$ python -q
>>> import numpy as np
>>> import numpy.linalg as la
>>> np.set_printoptions(precision=1, suppress=True, linewidth=100, sign=" ")
>>> rd = lambda a: np.round(a, 1) + 0
>>> F = np.load("run4.npy")
>>> F
array([[  4,   0,   1],
       [  4,   1,   9],
       [  4,  12,  21],
       [  4,  16,  29],
       [  4,   9,   9],
       [  4,   3,   3],
       [  4,   0,   0],
       [  4,   0,   0],
       [  4,   0,   0],
       [  4,  13,  19],
       [  4,  17,  31],
       [  4,   0,   0],
       [  4,   0,   0],
       [  4,   0,   0],
       [  4,   9,  21],
       [  4,   0,   0],
       [  4,   0,   0],
       [  4,  11,  11],
       [  4,   0,   0]])
>>> # rows 6 and 7 are equal
>>> M2 = np.c_[F[:, :2] @ np.array([[-1, -9], [-2, 1]]), np.array([-1, -4, 3, -4, 1, -3, 2, 0, 4, 1, -1, 0, 1, 3, -5, -5, 5, -1, -4])]
>>> M2
array([[ -4, -36,  -1],
       [ -6, -35,  -4],
       [-28, -24,   3],
       [-36, -20,  -4],
       [-22, -27,   1],
       [-10, -33,  -3],
       [ -4, -36,   2],
       [ -4, -36,   0],
       [ -4, -36,   4],
       [-30, -23,   1],
       [-38, -19,  -1],
       [ -4, -36,   0],
       [ -4, -36,   1],
       [ -4, -36,   3],
       [-22, -27,  -5],
       [ -4, -36,  -5],
       [ -4, -36,   5],
       [-26, -25,  -1],
       [ -4, -36,  -4]])
>>> la.matrix_rank(M2)
np.int64(3)
>>> rd(la.norm(la.qr(F)[0].T @ M2, axis=0) ** 2 / ((M2 ** 2).sum(axis=0) + 1e-12))
array([ 1. ,  1. ,  0.2])
>>> la.matrix_rank(np.c_[F, M2])
np.int64(4)
